$ ipython --no-banner

In [1]: import numpy as np

In [2]: import numpy.linalg as la

In [3]: np.set_printoptions(precision=3, suppress=True, linewidth=140, floatmode="fixed")

In [4]: X = np.load("dump.npy")

In [5]: X
Out[5]: 
array([[ 1.000,  0.000,  0.000,  0.000,  0.000,  0.000,  0.000,  0.000,  0.000,  0.000],
       [ 0.000,  1.000,  0.000,  0.000,  0.000,  0.000,  0.000,  0.000,  0.000,  0.000],
       [ 0.000,  0.000,  1.000,  0.000,  0.000,  0.000,  0.000,  0.000,  0.000,  0.000],
       [ 0.000,  0.000,  0.000,  1.000,  0.000,  0.000,  0.000,  0.000,  0.000,  0.000],
       [ 0.000,  0.000,  0.000,  0.000,  1.000,  0.000,  0.000,  0.000,  0.000,  0.000],
       [ 0.000,  0.000,  0.000,  0.000,  0.000,  1.000,  0.000,  0.000,  0.000,  0.000],
       [ 0.000,  0.000,  0.000,  0.000,  0.000,  0.000,  1.000,  0.000,  0.000,  0.000],
       [ 0.000,  0.000,  0.000,  0.000,  0.000,  0.000,  0.000, -1.000,  0.000,  0.000],
       [ 0.000,  0.000,  0.000,  0.000,  0.000,  0.000,  0.000,  0.000,  1.000,  0.000],
       [ 0.000,  0.000,  0.000,  0.000,  0.000,  0.000,  0.000,  0.000,  0.000, -1.000]])

In [6]: t3 = np.stack([X, -3 * X, X[::-1]])

In [7]: t3.shape
Out[7]: (3, 10, 10)

In [8]: la.norm(t3, axis=(1, 2))
Out[8]: array([3.162, 9.487, 3.162])

In [9]: (t3 @ X.T).shape
Out[9]: (3, 10, 10)

In [10]: vec = np.array([-3, -1, 2, 0, -2, -1, -3, 2, -2, 3])

In [11]: rhs = X @ vec

In [12]: coef, lr = np.zeros(10), 1 / la.norm(X, 2) ** 2

In [13]: for i in range(25):
    ...:     coef -= lr * X.T @ (X @ coef - rhs)
    ...:     if i % 5 == 0: print(i, round(la.norm(X @ coef - rhs), 3))
    ...: 
0 0.0
5 0.0
10 0.0
15 0.0
20 0.0

In [14]: round(float(la.cond(X)), 3)
Out[14]: 1.0

In [15]: coef
Out[15]: array([-3.000, -1.000,  2.000,  0.000, -2.000, -1.000, -3.000,  2.000, -2.000,  3.000])

In [16]: vec = np.array([-2, -1, -2, -1, 3, -2, 3, -3, -2, -1])

In [17]: X @ vec
Out[17]: array([-2.000, -1.000, -2.000, -1.000,  3.000, -2.000,  3.000,  3.000, -2.000,  1.000])

In [18]: np.sign((X @ vec).round(6))
Out[18]: array([-1.000, -1.000, -1.000, -1.000,  1.000, -1.000,  1.000,  1.000, -1.000,  1.000])

In [19]: (X @ vec).argmax()
Out[19]: np.int64(4)

In [20]: (X * vec).sum(axis=1)
Out[20]: array([-2.000, -1.000, -2.000, -1.000,  3.000, -2.000,  3.000,  3.000, -2.000,  1.000])

In [21]: rng = np.random.default_rng(8703)

In [22]: labels = rng.permutation(10)

In [23]: M2 = X[:, labels] * rng.choice([-1, 1], 10)

In [24]: M2
Out[24]: 
array([[-0.000,  0.000,  0.000,  0.000,  1.000,  0.000,  0.000, -0.000, -0.000,  0.000],
       [-0.000,  0.000,  0.000,  0.000,  0.000,  0.000,  1.000, -0.000, -0.000,  0.000],
       [-1.000,  0.000,  0.000,  0.000,  0.000,  0.000,  0.000, -0.000, -0.000,  0.000],
       [-0.000,  1.000,  0.000,  0.000,  0.000,  0.000,  0.000, -0.000, -0.000,  0.000],
       [-0.000,  0.000,  0.000,  0.000,  0.000,  0.000,  0.000, -0.000, -1.000,  0.000],
       [-0.000,  0.000,  0.000,  0.000,  0.000,  0.000,  0.000, -0.000, -0.000,  1.000],
       [-0.000,  0.000,  0.000,  1.000,  0.000,  0.000,  0.000, -0.000, -0.000,  0.000],
       [-0.000,  0.000,  0.000,  0.000,  0.000,  0.000,  0.000,  1.000, -0.000,  0.000],
       [-0.000,  0.000,  0.000,  0.000,  0.000,  1.000,  0.000, -0.000, -0.000,  0.000],
       [-0.000,  0.000, -1.000,  0.000,  0.000,  0.000,  0.000, -0.000, -0.000,  0.000]])

In [25]: left, _, VT = la.svd(X.T @ M2)

In [26]: la.lstsq(X, M2)[0]
Out[26]: 
array([[ 0.000,  0.000,  0.000,  0.000,  1.000,  0.000,  0.000,  0.000,  0.000,  0.000],
       [ 0.000,  0.000,  0.000,  0.000,  0.000,  0.000,  1.000,  0.000,  0.000,  0.000],
       [-1.000,  0.000,  0.000,  0.000,  0.000,  0.000,  0.000,  0.000,  0.000,  0.000],
       [ 0.000,  1.000,  0.000,  0.000,  0.000,  0.000,  0.000,  0.000,  0.000,  0.000],
       [ 0.000,  0.000,  0.000,  0.000,  0.000,  0.000,  0.000,  0.000, -1.000,  0.000],
       [ 0.000,  0.000,  0.000,  0.000,  0.000,  0.000,  0.000,  0.000,  0.000,  1.000],
       [ 0.000,  0.000,  0.000,  1.000,  0.000,  0.000,  0.000,  0.000,  0.000,  0.000],
       [ 0.000,  0.000,  0.000,  0.000,  0.000,  0.000,  0.000, -1.000,  0.000,  0.000],
       [ 0.000,  0.000,  0.000,  0.000,  0.000,  1.000,  0.000,  0.000,  0.000,  0.000],
       [ 0.000,  0.000,  1.000,  0.000,  0.000,  0.000,  0.000,  0.000,  0.000,  0.000]])

In [27]: t3 = np.stack([M2, 3 * M2, M2[::-1]])

In [28]: np.einsum("bij,cij->bc", t3, t3)
Out[28]: 
array([[10.000, 30.000,  0.000],
       [30.000, 90.000,  0.000],
       [ 0.000,  0.000, 10.000]])

In [29]: t3.shape
Out[29]: (3, 10, 10)

In [30]: r0 = np.array([0, 0, 1])

In [31]: data = np.array([np.roll(r0, i) for i in range(3)])

In [32]: data
Out[32]: 
array([[0, 0, 1],
       [1, 0, 0],
       [0, 1, 0]])

In [33]: # keeps lengths

In [34]: labels = rng.permutation(3)

In [35]: labels
Out[35]: array([2, 1, 0])

In [36]: M2 = data[labels][:, labels]

In [37]: np.allclose(M2, data)
Out[37]: False

In [38]: np.trace(M2)
Out[38]: np.int64(0)

In [39]: F = np.loadtxt("a.csv", delimiter=",")

In [40]: F
Out[40]: 
array([[-0.128, -0.751,  0.260, -0.574, -0.152],
       [ 0.128, -0.440, -0.666,  0.367, -0.460],
       [ 0.639,  0.182, -0.420, -0.605,  0.128],
       [ 0.256,  0.311,  0.377, -0.074, -0.831],
       [ 0.703, -0.335,  0.413,  0.406,  0.242]])

In [41]: vec = np.array([1, -2, 2, -3, 1])

In [42]: np.abs(la.eigvals(F))
Out[42]: array([1.000, 1.000, 1.000, 1.000, 1.000])

In [43]: F.T @ (F @ vec)
Out[43]: array([ 1.000, -2.000,  2.000, -3.000,  1.000])

In [44]: vec = np.array([2, 1, 0, 2, 1])

In [45]: h1 = np.maximum(F @ vec, 0)

In [46]: np.maximum(F @ (3 * vec), 0)
Out[46]: array([0.000, 0.267, 1.134, 0.000, 6.371])

In [47]: r0 = np.array([2, 0, 1])

In [48]: M2 = data + np.outer(r0, np.eye(3)[2])

In [49]: M2
Out[49]: 
array([[0.000, 0.000, 3.000],
       [1.000, 0.000, 0.000],
       [0.000, 1.000, 1.000]])

In [50]: la.matrix_rank(la.inv(M2) - la.inv(data), tol=1e-8)
Out[50]: np.int64(1)

In [51]: W0 = np.load("m.npy")

In [52]: W0
Out[52]: 
array([[ 3.585,  3.016, -0.971, -7.407,  0.054,  5.015,  1.737],
       [ 3.699,  1.229,  2.660, -4.101, -0.321,  0.708, -0.817],
       [-1.189, -3.200,  1.154,  4.765,  1.079, -3.237,  0.423],
       [-3.962, -4.039,  0.070,  6.306,  0.640, -3.974,  0.759],
       [ 4.142,  3.277,  0.998, -6.631, -0.308,  3.315, -0.622],
       [-0.629,  0.513, -0.018, -0.257, -1.054, -0.294, -0.707],
       [ 3.667,  1.863,  4.121, -3.531, -0.610,  0.277, -2.058],
       [-3.955, -3.843, -1.167,  6.835,  0.747, -3.192,  0.768],
       [ 4.250,  2.633,  2.909, -5.773, -1.011,  2.407, -1.033],
       [-2.700, -1.487,  0.109,  4.657, -0.888, -2.932, -1.377],
       [ 1.891,  0.205,  0.155, -2.149,  0.580,  1.380,  0.775],
       [-3.338, -1.039, -0.506,  4.139, -0.099, -2.930, -1.274],
       [-3.253, -3.070,  2.732,  7.897, -0.072, -4.914, -2.303],
       [-1.038, -1.830,  0.113,  2.476,  1.129, -1.143,  0.740],
       [ 3.888,  2.141,  1.109, -7.418,  0.476,  3.750,  0.970],
       [ 3.712,  1.278,  3.737, -3.959, -0.400,  0.823, -0.905],
       [ 1.732,  2.156, -1.521, -5.053,  0.152,  4.224,  1.747],
       [ 4.977,  2.416,  3.488, -5.497, -0.526,  1.519, -0.935],
       [ 2.375,  2.733,  0.692, -4.684, -0.888,  2.756,  0.065],
       [-2.325, -1.936,  1.726,  4.884,  0.243, -4.228, -1.412],
       [ 4.294,  3.389,  2.485, -6.550, -0.727,  3.348, -0.962],
       [-0.824, -0.912,  3.165,  3.348, -0.309, -3.569, -2.821],
       [ 1.352,  1.189,  1.354, -2.067, -0.397,  0.512, -0.713],
       [ 5.016,  1.726,  3.122, -6.036, -0.053,  2.821,  0.022],
       [-1.738, -0.192, -2.868,  1.195, -0.507,  0.546,  0.671],
       [-0.983, -2.190,  0.577,  2.173,  0.980, -1.773,  0.387],
       [-3.077, -3.960,  0.439,  7.487,  1.650, -4.545, -0.486],
       [ 1.609,  1.035,  0.223, -1.938, -0.016,  1.199, -0.346],
       [ 2.236, -0.460,  2.790, -2.135,  0.084, -0.052, -0.261],
       [-1.285, -2.226,  1.958,  5.351,  0.748, -3.564, -1.233],
       [-3.182, -0.874, -1.321,  4.332,  0.087, -1.865, -0.430],
       [ 4.655,  1.929,  0.273, -6.812,  0.132,  4.331,  1.099],
       [ 4.526,  2.924,  0.454, -6.767, -0.852,  3.541,  0.244],
       [ 1.897,  0.413,  1.820, -2.084, -0.321,  0.043, -0.995],
       [ 1.018,  0.369, -0.508, -2.606, -0.049,  1.354,  1.089],
       [-3.684, -0.682, -2.443,  3.910, -0.059, -1.556, -0.055]])

In [53]: Xs = W0 - W0.mean(axis=0)

In [54]: left, sig, VT = la.svd(Xs, full_matrices=False)

In [55]: sig
Out[55]: array([40.178, 12.815,  6.350,  2.123,  1.740,  1.670,  1.006])

In [56]: la.matrix_rank(Xs)
Out[56]: np.int64(7)

In [57]: np.round((sig ** 2).sum() ** 2 / (sig ** 4).sum(), 3)
Out[57]: np.float64(1.271)

In [58]: np.abs(left[:, 0]).argmax()
Out[58]: np.int64(12)

In [59]: D = la.norm(W0[:, None] - W0[None], axis=-1)

In [60]: la.matrix_rank(D ** 2)
Out[60]: np.int64(9)

In [61]: np.flatnonzero(D[26] < D.mean() / 2)
Out[61]: array([ 2,  3,  7, 12, 19, 26, 29])

In [62]: (D + 1e9 * np.eye(36)).round(6).argmin(axis=1)
Out[62]: 
array([31, 15, 29,  7, 32, 22, 15,  3, 17, 11, 34,  9, 26, 25, 31,  1,  0,  8,  4, 29,  8, 19, 33,  8,  5, 13,  3, 22, 33, 19, 35, 14,  4,
       22, 10, 30])

In [63]: D[:5, :5]
Out[63]: 
array([[ 0.000,  7.248, 16.881, 19.441,  3.667],
       [ 7.248,  0.000, 11.977, 15.059,  4.515],
       [16.881, 11.977,  0.000,  3.577, 15.691],
       [19.441, 15.059,  3.577,  0.000, 18.530],
       [ 3.667,  4.515, 15.691, 18.530,  0.000]])

In [64]: D.shape
Out[64]: (36, 36)
